$ ipython --no-banner

In [1]: import numpy as np

In [2]: np.set_printoptions(precision=2, suppress=True, linewidth=120)

In [3]: r0 = np.array([1, -2, -1])

In [4]: W0 = -1 * np.eye(3) + np.outer(r0, r0)

In [5]: print(W0)
[[ 0. -2. -1.]
 [-2.  3.  2.]
 [-1.  2.  0.]]

In [6]: A2 = W0 / np.linalg.norm(W0, axis=1, keepdims=True)

In [7]: C2 = A2 @ A2.T

In [8]: print(np.linalg.norm(A2, axis=1))
[1. 1. 1.]

In [9]: print((np.abs(C2) > 0.9).astype(int))
[[1 0 0]
 [0 1 0]
 [0 0 1]]

In [10]: print((C2 - 2 * np.eye(3)).round(6).argmax(axis=1))
[2 2 1]

In [11]: evals, evecs = np.linalg.eigh(W0)

In [12]: print(round(float(evals.sum()), 2), np.trace(W0))
3.0 3.0

In [13]: print(np.round(evecs.T @ evecs, 2) + 0)
[[1. 0. 0.]
 [0. 1. 0.]
 [0. 0. 1.]]

In [14]: print(np.round(evecs @ np.diag(evals) @ evecs.T, 2) + 0)
[[ 0. -2. -1.]
 [-2.  3.  2.]
 [-1.  2.  0.]]

In [15]: print(np.unique(evals.round(6) + 0, return_counts=True)[1])
[2 1]

In [16]: print(evals)
[-1. -1.  5.]

In [17]: print(np.linalg.svd(W0, compute_uv=False))
[5. 1. 1.]

In [18]: print(np.round(evecs.T @ W0 @ evecs, 2) + 0)
[[-1.  0.  0.]
 [ 0. -1.  0.]
 [ 0.  0.  5.]]

In [19]: print(np.linalg.eigvalsh(W0 + 2 * np.eye(3)))
[1. 1. 7.]

In [20]: print((evals > 1e-8).sum(), (evals < -1e-8).sum())
1 2

In [21]: A2 = np.linalg.inv(W0)

In [22]: print(np.round(np.linalg.cond(W0), 2))
5.0

In [23]: print(np.linalg.inv(A2))
[[-0. -2. -1.]
 [-2.  3.  2.]
 [-1.  2.  0.]]

In [24]: print(np.round(np.linalg.slogdet(W0)[0], 2))
1.0

In [25]: evals, evecs = np.linalg.eigh(W0)

In [26]: x0 = np.array([3, 3, 1])

In [27]: print(np.linalg.eigvalsh(W0[1:, 1:]))
[-1.  4.]

In [28]: print(x0 @ W0 @ x0)
-3.0

In [29]: print((np.sign(evecs[:, -1].round(6)) == np.sign(evecs[0, -1].round(6))).astype(int))
[1 0 0]

In [30]: print(np.abs(W0).sum(axis=1).max(), np.round(np.abs(evals).max(), 2))
7.0 5.0

In [31]: feats = np.loadtxt("arr.csv", delimiter=",")

In [32]: print(feats)
[[0. 0. 1.]
 [0. 0. 0.]
 [1. 0. 0.]]

In [33]: # symmetric, so the eigenvalues are real

In [34]: print(feats[:, 0] @ feats[:, 2])
0.0

In [35]: print(np.linalg.pinv(feats))
[[0. 0. 1.]
 [0. 0. 0.]
 [1. 0. 0.]]

In [36]: print(np.linalg.svd(feats, compute_uv=False))
[1. 1. 0.]

In [37]: print(np.unravel_index(np.abs(feats).argmax(), feats.shape))
(np.int64(0), np.int64(2))

In [38]: print(feats.shape)
(3, 3)

In [39]: print(feats.sum(axis=0))
[1. 0. 1.]

In [40]: print(np.linalg.svd(feats, compute_uv=False))
[1. 1. 0.]

In [41]: print(round(np.linalg.norm(feats), 2))
1.41

In [42]: print(np.count_nonzero(feats))
2

In [43]: print(feats - feats[0])
[[ 0.  0.  0.]
 [ 0.  0. -1.]
 [ 1.  0. -1.]]

In [44]: print(np.linalg.matrix_rank(feats))
2

In [45]: Uu, sig, Vt = np.linalg.svd(feats)

In [46]: evecs = Vt[:(sig > 1e-8).sum()]

In [47]: rng = np.random.default_rng(960)

In [48]: x0 = feats[1] + -3 * feats[0] + rng.integers(2) * np.eye(3)[2]

In [49]: print(x0)
[ 0.  0. -3.]

In [50]: print(np.diag(evecs.T @ evecs))
[1. 0. 1.]

In [51]: idx = rng.permutation(3)

In [52]: print(idx)
[0 1 2]

In [53]: A2 = feats[idx][:, idx]

In [54]: print(round(np.linalg.det(A2), 2), round(float(np.linalg.det(feats[idx])), 2))
0.0 0.0

In [55]: print(np.sort(np.abs(np.linalg.eigvals(A2))))
[0. 1. 1.]

In [56]: A2 = np.array([[1, 0], [3, 1], [3, 2]])

In [57]: print(np.einsum("ij->j", feats))
[1. 0. 1.]

In [58]: print(np.vstack([feats, A2.T]).shape)
(5, 3)

In [59]: print(np.einsum("ik,kj->ji", feats, A2))
[[3. 0. 1.]
 [2. 0. 0.]]

In [60]: print(np.linalg.matrix_rank(np.vstack([feats, A2.T])))
3

In [61]: print(A2.T @ feats.T)
[[3. 0. 1.]
 [2. 0. 0.]]

In [62]: print(feats @ A2)
[[3. 2.]
 [0. 0.]
 [1. 0.]]

In [63]: arr = np.loadtxt("mat.csv", delimiter=",")

In [64]: print(arr)
[[0. 1. 1. 0.]
 [1. 0. 1. 0.]
 [1. 1. 0. 1.]
 [0. 0. 1. 0.]]

In [65]: # equal to its transpose

In [66]: evals, evecs = np.linalg.eig(arr)

In [67]: print(np.sort(np.linalg.eigvals(arr @ arr)))
[0.1  1.   2.19 4.71]

In [68]: print(evals)
[ 2.17  0.31 -1.   -1.48]

In [69]: def softmax(z):
    ...:     e = np.exp(z - z.max(axis=-1, keepdims=True))
    ...:     return e / e.sum(axis=-1, keepdims=True)
    ...: 

In [70]: print(np.round(softmax(10 * arr[3]), 2) + 0)
[0. 0. 1. 0.]

In [71]: print(softmax(arr).sum(axis=1))
[1. 1. 1. 1.]

In [72]: S = arr @ arr.T / np.sqrt(4)

In [73]: print(softmax(S).round(6).argmax(axis=1))
[0 1 2 0]

In [74]: print(softmax(S))
[[0.35 0.22 0.22 0.22]
 [0.22 0.35 0.22 0.22]
 [0.19 0.19 0.51 0.11]
 [0.28 0.28 0.17 0.28]]

In [75]: q, r_ = np.linalg.qr(arr)

In [76]: print(np.round(q.T @ q, 2) + 0)
[[1. 0. 0. 0.]
 [0. 1. 0. 0.]
 [0. 0. 1. 0.]
 [0. 0. 0. 1.]]

In [77]: print(np.round(q @ r_, 2) + 0)
[[0. 1. 1. 0.]
 [1. 0. 1. 0.]
 [1. 1. 0. 1.]
 [0. 0. 1. 0.]]

In [78]: print(r_)
[[-1.41 -0.71 -0.71 -0.71]
 [ 0.    1.22  0.41  0.41]
 [ 0.    0.    1.53 -0.44]
 [ 0.    0.    0.    0.38]]

In [79]: print([round(float(np.linalg.det(arr[:i, :i])), 2) + 0 for i in range(1, 5)])
[0.0, -1.0, 2.0, 1.0]

In [80]: print(np.round(np.linalg.eigvalsh(arr).min(), 2))
-1.48

In [81]: A = np.array([[-1.0, 1.8, 0.9],
    ...:     [-0.1, 1.24, 0.6],
    ...:     [-0.3, 2.36, 1.2],
    ...:     [-0.3, 1.58, 0.8],
    ...:     [1.6, 0.03, 0.0],
    ...:     [-0.6, 3.82, 1.9],
    ...:     [-0.6, 3.22, 1.6],
    ...:     [-0.9, 1.44, 0.7],
    ...:     [1.7, 2.03, 1.0],
    ...:     [-1.4, 0.23, 0.1],
    ...:     [-1.4, 2.5, 1.2],
    ...:     [0.6, -2.76, -1.4],
    ...:     [0.6, -3.78, -1.9],
    ...:     [0.4, -1.15, -0.6],
    ...:     [0.2, -0.94, -0.5],
    ...:     [1.6, -1.38, -0.7],
    ...:     [-0.5, -0.35, -0.2],
    ...:     [-0.3, 0.99, 0.5],
    ...:     [-0.3, 1.42, 0.7],
    ...:     [0.1, -2.23, -1.1],
    ...:     [-0.4, -2.55, -1.3]])

In [82]: x0 = np.array([0, 3, 1])

In [83]: rhs = A @ x0

In [84]: print(np.round(np.linalg.pinv(A) @ A, 2) + 0)
[[1. 0. 0.]
 [0. 1. 0.]
 [0. 0. 1.]]

In [85]: print(np.round(np.linalg.lstsq(A, rhs)[0], 2) + 0)
[0. 3. 1.]

In [86]: rhs = rhs + 0.02 * rng.normal(size=21)

In [87]: print(rhs)
[  6.28   4.32   8.33   5.53   0.07  13.33  11.24   5.01   7.09   0.81   8.7   -9.69 -13.24  -4.06  -3.3   -4.86  -1.22
   3.46   4.98  -7.82  -8.95]

In [88]: b, *_ = np.linalg.lstsq(A, rhs)

In [89]: print([round(float(np.linalg.norm(np.linalg.solve(A.T @ A + lam * np.eye(3), A.T @ rhs))), 2) for lam in (0, 1, 10, 100)])
[3.16, 3.1, 2.86, 1.66]

In [90]: print(b.round(2) + 0)
[0.   2.99 1.03]

In [91]: print(np.round(np.linalg.norm(rhs - A @ b), 2))
0.09

In [92]: P = A @ np.linalg.solve(A.T @ A, A.T)

In [93]: print(np.diag(P))
[0.07 0.07 0.11 0.04 0.23 0.17 0.12 0.09 0.4  0.15 0.4  0.14 0.17 0.1  0.12 0.18 0.09 0.02 0.03 0.09 0.19]

In [94]: print(np.allclose(P @ P, P))
True

In [95]: print(round(np.trace(P), 2))
3.0

In [96]: print(np.round(P @ A[:, 2], 2) + 0)
[ 0.9  0.6  1.2  0.8  0.   1.9  1.6  0.7  1.   0.1  1.2 -1.4 -1.9 -0.6 -0.5 -0.7 -0.2  0.5  0.7 -1.1 -1.3]

In [97]: print(np.round(np.linalg.eigvalsh(P), 2) + 0)
[0. 0. 0. 0. 0. 0. 0. 0. 0. 0. 0. 0. 0. 0. 0. 0. 0. 0. 1. 1. 1.]

In [98]: A2 = A / np.sqrt((A ** 2).mean(axis=1, keepdims=True))

In [99]: print(np.linalg.norm(A2, axis=1))
[1.73 1.73 1.73 1.73 1.73 1.73 1.73 1.73 1.73 1.73 1.73 1.73 1.73 1.73 1.73 1.73 1.73 1.73 1.73 1.73 1.73]

In [100]: m1 = np.loadtxt("a.csv", delimiter=",")

In [101]: print(m1)
[[0.3 0.  0.  2. ]
 [1.  0.3 2.  2. ]
 [2.  0.  1.3 1. ]
 [0.  0.  0.  2.3]]

In [102]: q = m1.astype(float).copy()

In [103]: for j in range(4):
     ...:     q[:, j] -= q[:, :j] @ (q[:, :j].T @ q[:, j])
     ...:     q[:, j] /= np.linalg.norm(q[:, j])
     ...: 

In [104]: print(q.round(2) + 0)
[[ 0.13 -0.07 -0.99  0.  ]
 [ 0.44  0.9   0.    0.  ]
 [ 0.89 -0.44  0.15  0.  ]
 [ 0.    0.    0.    1.  ]]

In [105]: print(np.round(q.T @ m1, 2) + 0)
[[ 2.26  0.13  2.04  2.04]
 [ 0.    0.27  1.22  1.22]
 [ 0.    0.    0.19 -1.83]
 [ 0.    0.    0.    2.3 ]]

In [106]: K = np.load("run2.npy")

In [107]: print(K)
[[2 2 2]
 [2 4 4]
 [2 4 6]]

In [108]: # symmetric

In [109]: x0 = np.array([0, 0, 0])

In [110]: h1 = np.maximum(K @ x0, 0)

In [111]: print(h1)
[0 0 0]

In [112]: print(np.maximum(K @ x0, 0) - np.maximum(-K @ x0, 0))
[0 0 0]

In [113]: print(K.T @ h1)
[0 0 0]

In [114]: F = np.array([[3, 1, 2, -3], [-3, 3, 1, 2], [2, -3, 3, 1], [1, 2, -3, 3]])

In [115]: print(F)
[[ 3  1  2 -3]
 [-3  3  1  2]
 [ 2 -3  3  1]
 [ 1  2 -3  3]]

In [116]: P = np.triu(np.array([[3, 3, -1, -3], [-2, 2, -2, 2], [-3, 0, 0, 3], [0, -1, 0, -1]]), 1) + np.eye(4)

In [117]: A2 = P @ F @ np.linalg.inv(P)

In [118]: print(A2)
[[ -11.   40.   80. -360.]
 [  -5.   28.   40. -185.]
 [   5.  -12.  -25.  124.]
 [   1.   -1.   -4.   20.]]

In [119]: print(np.linalg.matrix_rank(A2))
4
